% python3 -q
>>> import numpy as np
>>> from numpy import linalg as LA
>>> np.set_printoptions(precision=3, suppress=True, linewidth=100)
>>> tidy = lambda a: np.round(a, 3) + 0
>>> J = np.array([[-2, 1, 0, 0, 0, -1],
...     [0, 0, 0, 0, 1, 0],
...     [0, 2, 0, 0, 0, -3],
...     [-3, 0, 0, 0, 1, 0],
...     [0, 0, 1, 0, 0, 0],
...     [0, 0, 0, 0, 1, 0]])
>>> J
array([[-2,  1,  0,  0,  0, -1],
       [ 0,  0,  0,  0,  1,  0],
       [ 0,  2,  0,  0,  0, -3],
       [-3,  0,  0,  0,  1,  0],
       [ 0,  0,  1,  0,  0,  0],
       [ 0,  0,  0,  0,  1,  0]])
>>> left, sig, VT = LA.svd(J)
>>> np.argmax(sig[:-1] / (sig[1:] + 1e-6)) + 1
np.int64(5)
>>> tidy(sig)
array([4.141, 3.417, 1.46 , 1.   , 0.205, 0.   ])
>>> A2 = left[:, :5] @ np.diag(sig[:5]) @ VT[:5]
>>> tidy(LA.norm(J - A2, 2)), tidy(sig[5])
(np.float64(0.0), np.float64(0.0))
>>> tidy(np.abs(J - A2).max())
np.float64(0.0)
>>> LA.matrix_rank(J, rtol=0.05)
np.int64(4)
>>> M = np.array([[3.0, 1.0, 0.0, 0.0],
...     [0.0, 3.0, 1.0, 0.0],
...     [0.0, 0.0, 3.0, 1.0],
...     [0.0, 0.0, 0.0, 3.0]])
>>> np.poly(M)
array([   1.,  -12.,   54., -108.,   81.])
>>> tidy(LA.eigvals(M))
array([3., 3., 3., 3.])
>>> tidy(LA.det(2 * M)), tidy(LA.det(M))
(np.float64(1296.0), np.float64(81.0))
>>> np.kron(np.eye(2, dtype=int), M)
array([[3., 1., 0., 0., 0., 0., 0., 0.],
       [0., 3., 1., 0., 0., 0., 0., 0.],
       [0., 0., 3., 1., 0., 0., 0., 0.],
       [0., 0., 0., 3., 0., 0., 0., 0.],
       [0., 0., 0., 0., 3., 1., 0., 0.],
       [0., 0., 0., 0., 0., 3., 1., 0.],
       [0., 0., 0., 0., 0., 0., 3., 1.],
       [0., 0., 0., 0., 0., 0., 0., 3.]])
>>> np.einsum("ij,ji->", M, M)
np.float64(36.0)
>>> rng = np.random.default_rng(38)
>>> lab = rng.integers(0, 2, 5)
>>> X = np.triu((lab[:, None] == lab) & (rng.random((5, 5)) < 0.8), 1).astype(int)
>>> X += X.T
>>> X
array([[0, 0, 1, 0, 1],
       [0, 0, 1, 1, 1],
       [1, 1, 0, 1, 1],
       [0, 1, 1, 0, 1],
       [1, 1, 1, 1, 0]])
>>> X @ X
array([[2, 2, 1, 2, 1],
       [2, 3, 2, 2, 2],
       [1, 2, 4, 2, 3],
       [2, 2, 2, 3, 2],
       [1, 2, 3, 2, 4]])
>>> print(np.argwhere(np.triu(X)))
[[0 2]
 [0 4]
 [1 2]
 [1 3]
 [1 4]
 [2 3]
 [2 4]
 [3 4]]
>>> L = np.diag(X.sum(axis=1)) - X
>>> tidy(LA.eigvalsh(L))
array([0., 2., 4., 5., 5.])
>>> round(LA.det(L[1:, 1:]))
40
>>> L
array([[ 2,  0, -1,  0, -1],
       [ 0,  3, -1, -1, -1],
       [-1, -1,  4, -1, -1],
       [ 0, -1, -1,  3, -1],
       [-1, -1, -1, -1,  4]])
>>> print((LA.eigvalsh(L) < 1e-8).sum())
1
